In [1]: import numpy as np

In [2]: np.set_printoptions(suppress=True, linewidth=140)

In [3]: def tidy(a):
   ...:     return np.round(a, 1) + 0
   ...: 

In [4]: A = np.load("mat.npy")

In [5]: print(A)
[[5 5 0 0]
 [4 4 0 0]
 [0 0 5 5]
 [0 0 4 4]]

In [6]: # null space of dimension 2

In [7]: rk = np.linalg.matrix_rank(A)

In [8]: print(rk)
2

In [9]: ns = np.linalg.svd(A)[2][rk:].T

In [10]: print([int(np.linalg.matrix_rank(A[:i])) for i in range(1, len(A) + 1)])
[1, 1, 2, 2]

In [11]: print(ns.shape)
(4, 2)

In [12]: U, sigma, VT = np.linalg.svd(A)

In [13]: evecs = VT[:(sigma > 1e-8).sum()]

In [14]: rng = np.random.default_rng(8723)

In [15]: vec = A[0] + 4 * A[3] + rng.integers(2) * np.eye(4)[1]

In [16]: print(vec)
[ 5.  5. 16. 16.]

In [17]: print(tidy(np.diag(evecs.T @ evecs)))
[0.5 0.5 0.5 0.5]

In [18]: print(tidy(np.linalg.norm(vec - evecs.T @ evecs @ vec)))
0.0

In [19]: print(np.allclose(evecs.T @ evecs @ vec, vec))
True

In [20]: m1 = np.load("out12.npy")

In [21]: print(m1)
[[2 1]
 [0 2]]

In [22]: # triangular, det is the product of the diagonal

In [23]: print(np.allclose(m1, m1.T))
False

In [24]: print(np.allclose(m1 @ m1.T, m1.T @ m1))
False

In [25]: print(tidy(np.sort(np.abs(np.linalg.eigvals(m1)))))
[2. 2.]

In [26]: print((m1 - m1.T) / 2)
[[ 0.   0.5]
 [-0.5  0. ]]

In [27]: print(tidy(np.abs(np.linalg.eigvals(m1)).max()))
2.0

In [28]: print(np.prod(np.diag(m1)), tidy(np.linalg.det(m1)))
4 4.0

In [29]: E = np.array([[6, 0, 0], [0, 6, 0], [0, 0, 1]])

In [30]: print(E)
[[6 0 0]
 [0 6 0]
 [0 0 1]]

In [31]: q = E.astype(float).copy()

In [32]: for j in range(3):
    ...:     q[:, j] -= q[:, :j] @ (q[:, :j].T @ q[:, j])
    ...:     q[:, j] /= np.linalg.norm(q[:, j])
    ...: 

In [33]: print(q)
[[1. 0. 0.]
 [0. 1. 0.]
 [0. 0. 1.]]

In [34]: print(q.T @ E)
[[6. 0. 0.]
 [0. 6. 0.]
 [0. 0. 1.]]

In [35]: print(q.T @ q)
[[1. 0. 0.]
 [0. 1. 0.]
 [0. 0. 1.]]

In [36]: print(np.linalg.matrix_power(E - np.diag(np.diag(E)), 3))
[[0 0 0]
 [0 0 0]
 [0 0 0]]

In [37]: print(np.prod(np.diag(E)), tidy(np.linalg.det(E)))
36 36.0

In [38]: print(np.linalg.matrix_rank(E - E[0, 0] * np.eye(3)))
1

In [39]: print([int(np.linalg.matrix_rank(np.linalg.matrix_power(E, p))) for p in range(1, 4)])
[3, 3, 3]

In [40]: print(E @ E)
[[36  0  0]
 [ 0 36  0]
 [ 0  0  1]]

In [41]: f = np.array([2, 5, 0])

In [42]: out = E + np.outer(f, np.eye(3)[0])

In [43]: print(np.linalg.matrix_rank(np.linalg.inv(out) - np.linalg.inv(E), tol=1e-8))
1

In [44]: print(np.linalg.matrix_rank(out - E))
1

In [45]: print(tidy(np.linalg.det(out) / np.linalg.det(E)), tidy(1 + np.linalg.solve(E, f)[0]))
1.3 1.3

In [46]: W0 = np.load("data.npy")

In [47]: print(W0)
[[5.1 8.  1.  2. ]
 [4.  1.1 6.  5. ]
 [9.  7.  7.1 9. ]
 [5.  8.  1.  2.1]]

In [48]: hat = np.triu(np.array([[0, -1, -1, 1], [-2, -2, 2, 1], [0, 2, -2, 0], [-2, -1, 0, -2]]), 1) + np.eye(4)

In [49]: out = hat @ W0 @ np.linalg.inv(hat)

In [50]: print(np.linalg.matrix_rank(out))
4

In [51]: print(tidy(np.linalg.det(out)))
15.3

In [52]: K = np.load("dump.npy")

In [53]: print(K)
[[0 1]
 [1 0]]

In [54]: evals, evecs = np.linalg.eig(K)

In [55]: print(evals)
[ 1. -1.]

In [56]: print([round(float(np.linalg.det(K[:i, :i])), 2) + 0 for i in range(1, 3)])
[0.0, -1.0]

In [57]: print(tidy(np.linalg.eigvalsh(K).min()))
-1.0

In [58]: J = np.load("a.npy")

In [59]: print(J)
[[ 2  0  3  1]
 [ 3  4 -6  9]
 [-3 -9 -1 -1]
 [-4 -2 -2  7]]

In [60]: f = np.array([3, 3, 3, 3])

In [61]: out = J + np.outer(f, np.eye(4)[3])

In [62]: print(tidy(np.linalg.det(out) / np.linalg.det(J)), tidy(1 + np.linalg.solve(J, f)[3]))
1.7 1.7

In [63]: print(np.linalg.matrix_rank(out - J))
1

In [64]: mat = np.array([[0, 0, 0],
    ...:     [0, 2, 1],
    ...:     [-1, 1, 1],
    ...:     [0, 0, 0],
    ...:     [0, 0, 0],
    ...:     [0, 2, 1],
    ...:     [1, 2, 0],
    ...:     [0, 2, 1],
    ...:     [0, 1, 0],
    ...:     [0, 0, 0],
    ...:     [0, 1, 0],
    ...:     [-1, 1, 1]])

In [65]: vec = np.array([3, 2, 0])

In [66]: h = np.maximum(mat @ vec, 0)

In [67]: print(np.maximum(mat @ (3 * vec), 0))
[ 0 12  0  0  0 12 21 12  6  0  6  0]

In [68]: print(np.maximum(mat @ vec, 0) - np.maximum(-mat @ vec, 0))
[ 0  4 -1  0  0  4  7  4  2  0  2 -1]

In [69]: print(mat.T @ h)
[ 7 42 12]

In [70]: print(mat * (h > 1e-9)[:, None])
[[0 0 0]
 [0 2 1]
 [0 0 0]
 [0 0 0]
 [0 0 0]
 [0 2 1]
 [1 2 0]
 [0 2 1]
 [0 1 0]
 [0 0 0]
 [0 1 0]
 [0 0 0]]

In [71]: f = np.array([3, 0, 0])

In [72]: g = np.array([3, 1, 1, 2])

In [73]: arr = np.outer(f, g)

In [74]: print(arr)
[[9 3 3 6]
 [0 0 0 0]
 [0 0 0 0]]

In [75]: U, sigma, VT = np.linalg.svd(arr)

In [76]: evecs = VT[:(sigma > 1e-8).sum()]

In [77]: vec = arr[0] + 4 * arr[1] + rng.integers(2) * np.eye(4)[1]

In [78]: print(vec)
[9. 4. 3. 6.]

In [79]: print(tidy(np.diag(evecs.T @ evecs)))
[0.6 0.1 0.1 0.3]

In [80]: print(tidy(np.linalg.norm(vec - evecs.T @ evecs @ vec)))
1.0

In [81]: print(np.allclose(evecs.T @ evecs @ vec, vec))
False

In [82]: rk = np.linalg.matrix_rank(arr)

In [83]: print(rk)
1

In [84]: ns = np.linalg.svd(arr)[2][rk:].T

In [85]: print(tidy(arr @ ns))
[[0. 0. 0.]
 [0. 0. 0.]
 [0. 0. 0.]]

In [86]: print(np.linalg.matrix_rank(arr.T @ arr), np.linalg.matrix_rank(arr @ arr.T))
1 1

In [87]: out = np.array([[0, -2, 2], [1, -2, -2]])

In [88]: W2 = np.kron(out, arr)

In [89]: print(W2.shape)
(6, 12)

In [90]: print(np.linalg.matrix_rank(W2))
2

In [91]: print(tidy(np.linalg.norm(W2, 2)), tidy(np.linalg.norm(out, 2) * np.linalg.norm(arr, 2)))
34.9 34.9
